% python3 -q
>>> import numpy as np
>>> import numpy.linalg as la
>>> np.set_printoptions(precision=2, suppress=True, linewidth=200)
>>> A = np.loadtxt("layer12.csv", delimiter=",")
>>> A
array([[0., 1., 0., 0., 1., 0., 0., 0., 0., 0., 0., 0., 0., 1., 0., 1.],
       [1., 0., 0., 0., 0., 0., 0., 1., 0., 0., 0., 0., 0., 0., 1., 0.],
       [0., 0., 0., 0., 0., 0., 0., 0., 0., 0., 0., 0., 0., 1., 0., 0.],
       [0., 0., 0., 0., 0., 0., 0., 0., 0., 0., 1., 0., 0., 0., 0., 0.],
       [1., 0., 0., 0., 0., 0., 1., 0., 0., 1., 1., 0., 0., 0., 0., 0.],
       [0., 0., 0., 0., 0., 0., 1., 0., 0., 0., 0., 0., 0., 1., 0., 0.],
       [0., 0., 0., 0., 1., 1., 0., 1., 0., 0., 1., 0., 0., 0., 0., 0.],
       [0., 1., 0., 0., 0., 0., 1., 0., 0., 0., 1., 0., 0., 0., 0., 0.],
       [0., 0., 0., 0., 0., 0., 0., 0., 0., 0., 0., 0., 0., 0., 0., 0.],
       [0., 0., 0., 0., 1., 0., 0., 0., 0., 0., 0., 0., 0., 0., 0., 1.],
       [0., 0., 0., 1., 1., 0., 1., 1., 0., 0., 0., 1., 1., 0., 0., 0.],
       [0., 0., 0., 0., 0., 0., 0., 0., 0., 0., 1., 0., 1., 0., 0., 0.],
       [0., 0., 0., 0., 0., 0., 0., 0., 0., 0., 1., 1., 0., 0., 0., 0.],
       [1., 0., 1., 0., 0., 1., 0., 0., 0., 0., 0., 0., 0., 0., 0., 0.],
       [0., 1., 0., 0., 0., 0., 0., 0., 0., 0., 0., 0., 0., 0., 0., 0.],
       [1., 0., 0., 0., 0., 0., 0., 0., 0., 1., 0., 0., 0., 0., 0., 0.]])
>>> ev, evecs = la.eigh(A)
>>> ev.round(2) + 0
array([-2.52, -2.2 , -1.93, -1.32, -1.  , -0.85,  0.  ,  0.  ,  0.  ,  0.  ,  0.28,  1.16,  1.4 ,  1.45,  2.18,  3.37])
>>> round(ev.sum(), 2), np.trace(A)
(np.float64(-0.0), np.float64(0.0))
>>> np.round(la.svd(A, compute_uv=False), 2) + 0
array([3.37, 2.52, 2.2 , 2.18, 1.93, 1.45, 1.4 , 1.32, 1.16, 1.  , 0.85, 0.28, 0.  , 0.  , 0.  , 0.  ])
>>> np.argwhere(np.triu(A))
array([[ 0,  1],
       [ 0,  4],
       [ 0, 13],
       [ 0, 15],
       [ 1,  7],
       [ 1, 14],
       [ 2, 13],
       [ 3, 10],
       [ 4,  6],
       [ 4,  9],
       [ 4, 10],
       [ 5,  6],
       [ 5, 13],
       [ 6,  7],
       [ 6, 10],
       [ 7, 10],
       [ 9, 15],
       [10, 11],
       [10, 12],
       [11, 12]])
>>> low = np.diag(A.sum(axis=1)) - A
>>> print(np.round(la.eigvalsh(low), 2) + 0)
[0.   0.   0.4  0.51 0.67 1.   1.24 1.95 2.31 3.   3.01 3.41 4.   5.42 5.91 7.18]
>>> rng = np.random.default_rng(2900)
>>> theta = rng.uniform(0, 2 * np.pi, 22)
>>> O, _ = la.qr(np.array([[-0.3, 0.3],
...     [-0.8, 1.8],
...     [-2.3, -0.3],
...     [1.6, 1.4],
...     [0.9, 2.1],
...     [0.2, 0.0],
...     [-0.2, -1.6],
...     [0.8, 1.0],
...     [-0.6, 0.1],
...     [-0.1, -1.1],
...     [-1.1, -1.9],
...     [0.4, 0.1]]))
>>> arr = 20 * np.c_[np.cos(theta), np.sin(theta)] @ O.T
>>> arr
array([[  2.95,  12.65,  10.24,  -1.44,   5.45,  -1.01,  -6.62,   0.71,   3.52,  -4.74,  -3.48,  -1.55],
       [ -2.48, -11.85,  -5.34,  -2.53,  -8.31,   0.6 ,   7.79,  -2.84,  -2.33,   5.47,   6.66,   0.68],
       [ -3.  , -12.45, -11.47,   2.69,  -4.32,   1.11,   5.99,   0.01,  -3.78,   4.33,   2.32,   1.78],
       [ -2.72, -12.42,  -7.45,  -0.97,  -7.32,   0.78,   7.48,  -2.03,  -2.86,   5.29,   5.5 ,   1.05],
       [ -2.98, -12.59, -10.77,   1.96,  -4.99,   1.06,   6.37,  -0.41,  -3.64,   4.58,   3.01,   1.65],
       [ -0.86,  -6.42,   4.18,  -7.84,  -9.83,  -0.26,   6.87,  -5.16,   0.35,   4.68,   9.26,  -0.93],
       [  2.51,   8.59,  14.32,  -7.7 ,  -1.84,  -1.29,  -1.74,  -3.28,   4.07,  -1.44,   3.51,  -2.4 ],
       [  0.33,   4.38,  -6.54,   8.72,   9.49,   0.48,  -6.07,   5.41,  -1.08,  -4.08,  -9.27,   1.31],
       [  1.4 ,   3.04,  12.56,  -9.57,  -6.3 ,  -1.07,   2.19,  -4.99,   3.15,   1.3 ,   7.23,  -2.22],
       [  2.96,  11.61,  13.09,  -4.7 ,   2.22,  -1.24,  -4.69,  -1.24,   4.08,  -3.46,  -0.24,  -2.1 ],
       [ -2.68, -12.33,  -7.03,  -1.3 ,  -7.54,   0.75,   7.56,  -2.21,  -2.76,   5.34,   5.76,   0.97],
       [ -1.67,  -9.37,  -0.06,  -5.8 ,  -9.7 ,   0.13,   7.72,  -4.37,  -0.89,   5.33,   8.59,  -0.22],
       [  0.8 ,   0.35,  10.81,  -9.65,  -7.78,  -0.89,   3.76,  -5.36,   2.5 ,   2.42,   8.31,  -1.97],
       [ -1.16,  -7.54,   2.7 ,  -7.19,  -9.89,  -0.12,   7.25,  -4.93,  -0.09,   4.96,   9.12,  -0.68],
       [ -2.83, -10.56, -13.9 ,   6.09,  -0.52,   1.29,   3.52,   2.14,  -4.16,   2.66,  -1.37,   2.27],
       [  1.61,   4.03,  13.08,  -9.42,  -5.66,  -1.13,   1.57,  -4.79,   3.36,   0.87,   6.73,  -2.29],
       [  2.18,  10.99,   3.17,   3.98,   9.06,  -0.41,  -7.9 ,   3.55,   1.75,  -5.51,  -7.61,  -0.3 ],
       [  1.75,   4.7 ,  13.39,  -9.28,  -5.19,  -1.16,   1.13,  -4.64,   3.5 ,   0.56,   6.36,  -2.33],
       [  2.58,  12.11,   6.19,   1.93,   7.95,  -0.67,  -7.69,   2.53,   2.55,  -5.42,  -6.23,  -0.83],
       [ -2.89, -10.98, -13.65,   5.6 ,  -1.14,   1.27,   3.96,   1.82,  -4.14,   2.96,  -0.79,   2.22],
       [  1.61,   4.04,  13.08,  -9.42,  -5.65,  -1.13,   1.56,  -4.79,   3.36,   0.86,   6.73,  -2.29],
       [  3.  ,  12.5 ,  11.25,  -2.46,   4.53,  -1.1 ,  -6.12,   0.12,   3.74,  -4.41,  -2.54,  -1.74]])
>>> rk = la.matrix_rank(arr)
>>> rk
np.int64(2)
>>> null = la.svd(arr)[2][rk:].T
>>> [int(la.matrix_rank(arr[:, :j + 1])) for j in range(12)]
[1, 2, 2, 2, 2, 2, 2, 2, 2, 2, 2, 2]
>>> null.shape
(12, 10)
>>> M = np.loadtxt("run2.csv", delimiter=",")
>>> M
array([[ 0.48, -0.78,  1.4 , -0.39,  0.88, -1.34,  0.33, -2.65, -1.25,  2.8 , -0.28,  1.31, -1.07],
       [-0.29, -0.22,  0.77, -0.71, -2.1 , -0.35,  1.51, -0.58,  0.34,  1.12, -0.39,  0.15,  0.49],
       [ 0.4 ,  0.21,  0.12,  0.52,  1.96,  0.71,  0.11, -2.46, -0.19,  0.23,  0.6 ,  0.02, -1.59],
       [-0.56,  0.02,  0.12, -0.65, -2.8 , -0.06,  1.15,  1.29,  0.81, -0.12, -0.44, -0.35,  1.35],
       [ 0.48, -0.65, -0.48,  0.33,  2.36, -1.75, -3.2 ,  2.61, -1.72, -0.01, -0.4 ,  0.97,  0.42],
       [ 0.66, -3.09,  0.46, -1.17,  1.28, -7.69, -7.14,  9.01, -5.08,  3.11, -2.9 ,  3.91,  3.8 ],
       [ 0.52,  1.18, -0.52,  1.42,  3.52,  3.02,  0.84, -4.78,  0.8 , -1.3 ,  1.72, -1.06, -3.2 ],
       [-0.02,  0.3 ,  0.66, -0.08, -0.44,  1.04,  2.06, -3.18,  0.68,  0.74,  0.42, -0.28, -1.14],
       [-0.42, -0.09, -0.54, -0.33, -1.68, -0.57, -0.66,  3.33,  0.24, -0.93, -0.54, -0.21,  1.8 ],
       [-0.08,  0.16,  1.72, -0.59, -1.6 ,  1.08,  3.99, -5.69,  0.93,  2.34,  0.36, -0.05, -1.69],
       [-0.43,  0.  , -0.57, -0.28, -1.66, -0.35, -0.5 ,  3.09,  0.37, -1.04, -0.45, -0.32,  1.68],
       [ 0.22,  0.07, -0.34,  0.4 ,  1.36,  0.11, -0.87,  0.08, -0.31, -0.43,  0.22,  0.02, -0.41],
       [ 0.3 ,  0.  ,  1.14, -0.06,  0.6 ,  0.54,  1.86, -4.44,  0.  ,  1.8 ,  0.42,  0.3 , -1.86]])
>>> idx = rng.permutation(13)
>>> idx
array([ 9,  8, 11,  0,  1, 10,  7,  5, 12,  3,  4,  2,  6])
>>> M2 = M[idx][:, idx]
>>> np.round(np.sort(np.abs(la.eigvals(M2))), 2) + 0
array([0.  , 0.  , 0.  , 0.  , 0.  , 0.  , 0.  , 0.  , 0.  , 0.  , 0.99, 5.1 , 5.1 ])
>>> np.diag(M2)
array([ 2.34,  0.24,  0.02,  0.48, -0.22, -0.45, -3.18, -7.69, -1.86, -0.65,  2.36,  0.12,  0.84])
>>> round(float(la.det(M2)), 2), np.round(la.det(M[idx]), 2)
(0.0, np.float64(-0.0))
>>> left, sig, Vt = la.svd(M)
>>> evecs = Vt[:(sig > 1e-8).sum()]
>>> x0 = M[4] + 3 * M[7] + rng.integers(2) * np.eye(13)[4]
>>> x0
array([ 0.42,  0.25,  1.5 ,  0.09,  2.04,  1.37,  2.98, -6.93,  0.32,  2.21,  0.86,  0.13, -3.  ])
>>> np.diag(evecs.T @ evecs)
array([0.02, 0.06, 0.11, 0.06, 0.58, 0.28, 0.35, 0.62, 0.16, 0.39, 0.05, 0.12, 0.18])
>>> la.matrix_rank(np.vstack([M, x0]))
np.int64(4)
>>> rk = la.matrix_rank(M)
>>> rk
np.int64(3)
>>> null = la.svd(M)[2][rk:].T
>>> [int(la.matrix_rank(np.delete(M, i, axis=0))) for i in range(13)]
[3, 3, 3, 3, 3, 3, 3, 3, 3, 3, 3, 3, 3]
>>> [int(la.matrix_rank(M[:, :j + 1])) for j in range(13)]
[1, 2, 3, 3, 3, 3, 3, 3, 3, 3, 3, 3, 3]
>>> null.shape
(13, 10)
>>> [int(la.matrix_rank(M[:i])) for i in range(1, len(M) + 1)]
[1, 2, 3, 3, 3, 3, 3, 3, 3, 3, 3, 3, 3]
>>> C = 20 * np.array([[-1.2, 0.0, -0.9, -1.2, -1.3, 0.6, -0.3],
...     [-0.3, 0.8, 3.0, 0.5, 0.5, 0.3, -1.0]])
>>> idx = rng.integers(0, 2, 22)
>>> J = C[idx] + rng.normal(size=(22, 7))
>>> J
array([[ -6.11,  15.6 ,  61.39,  11.22,  10.79,   6.62, -21.42],
       [-25.84,  -1.11, -18.42, -22.7 , -26.62,  12.49,  -4.88],
       [-24.08,  -0.23, -17.84, -22.01, -25.54,  10.97,  -8.49],
       [-24.17,   1.33, -20.88, -24.83, -26.38,  12.06,  -6.85],
       [ -7.08,  14.7 ,  60.76,   9.5 ,  11.52,   4.41, -19.99],
       [ -4.25,  16.06,  58.76,   8.85,   9.82,   5.55, -20.09],
       [-24.68,   0.6 , -17.02, -22.9 , -25.93,  11.73,  -4.91],
       [ -6.37,  15.89,  59.33,  10.17,  10.66,   5.8 , -19.06],
       [ -7.35,  17.64,  59.33,   8.41,  11.34,   5.78, -20.32],
       [ -6.95,  16.81,  59.12,   7.02,  10.69,   5.66, -18.8 ],
       [ -5.83,  15.75,  60.81,  10.3 ,   9.1 ,   6.47, -18.82],
       [ -6.41,  16.19,  61.95,   8.88,  10.12,   8.01, -20.57],
       [-24.02,  -0.33, -17.9 , -24.58, -25.79,  14.  ,  -6.13],
       [-23.77,  -0.78, -17.55, -23.5 , -25.43,  11.37,  -6.98],
       [ -6.43,  16.14,  59.8 ,  11.26,   9.49,   6.13, -20.56],
       [ -6.75,  14.68,  59.24,   9.83,   9.02,   6.75, -20.09],
       [-22.69,   0.07, -17.1 , -23.36, -26.52,  10.58,  -7.2 ],
       [-23.95,  -0.47, -16.68, -23.6 , -26.48,  10.84,  -4.48],
       [ -5.8 ,  15.42,  60.38,  10.09,   9.35,   3.7 , -19.58],
       [ -6.34,  15.22,  58.94,   8.73,  10.35,   4.5 , -22.45],
       [ -6.23,  14.05,  59.83,  10.56,   8.99,   6.35, -20.79],
       [-24.47,  -0.07, -18.24, -23.97, -27.22,  11.94,  -3.37]])
>>> O, Rm = la.qr(J)
>>> O.shape, Rm.shape
((22, 7), (7, 7))
>>> Xs = J - J.mean(axis=0)
>>> left, sig, Vt = la.svd(Xs, full_matrices=False)
>>> np.round(Xs.mean(axis=0), 2) + 0
array([0., 0., 0., 0., 0., 0., 0.])
>>> (np.sign(left[:, 0]) == np.sign(left[0, 0])).astype(int)
array([1, 0, 0, 0, 1, 1, 0, 1, 1, 1, 1, 1, 0, 0, 1, 1, 0, 0, 1, 1, 1, 0])
>>> np.round(sig ** 2 / (sig ** 2).sum(), 2) + 0
array([1., 0., 0., 0., 0., 0., 0.])
>>> np.abs(Vt[0]).argmax()
np.int64(2)
>>> la.matrix_rank(Xs)
np.int64(7)
>>> Vt[0] * np.sign(Vt[0, np.abs(Vt[0]).argmax()])
array([ 0.19,  0.16,  0.81,  0.34,  0.38, -0.06, -0.15])
>>> P = J @ la.solve(J.T @ J, J.T)
>>> np.diag(P)
array([0.2 , 0.37, 0.37, 0.42, 0.46, 0.33, 0.21, 0.15, 0.41, 0.38, 0.25, 0.31, 0.48, 0.22, 0.34, 0.16, 0.35, 0.29, 0.37, 0.35, 0.27, 0.3 ])
>>> round(np.trace(P), 2)
np.float64(7.0)
>>> np.round(la.eigvalsh(P), 2) + 0
array([0., 0., 0., 0., 0., 0., 0., 0., 0., 0., 0., 0., 0., 0., 0., 1., 1., 1., 1., 1., 1., 1.])
>>> d = la.norm(J[:, None] - J[None], axis=-1)
>>> d[7].round(6).argsort(kind="stable")[:4]
array([ 7, 14, 10, 15])
>>> np.flatnonzero(d[7] < d.mean() / 2)
array([ 0,  4,  5,  7,  8,  9, 10, 11, 14, 15, 18, 19, 20])
>>> d[:5, :5]
array([[  0.  ,  99.48,  97.27, 101.1 ,   3.55],
       [ 99.48,   0.  ,   4.61,   4.85,  98.26],
       [ 97.27,   4.61,   0.  ,   4.92,  96.07],
       [101.1 ,   4.85,   4.92,   0.  ,  99.91],
       [  3.55,  98.26,  96.07,  99.91,   0.  ]])
>>> print(np.unravel_index(d.round(6).argmax(), d.shape))
(np.int64(0), np.int64(3))
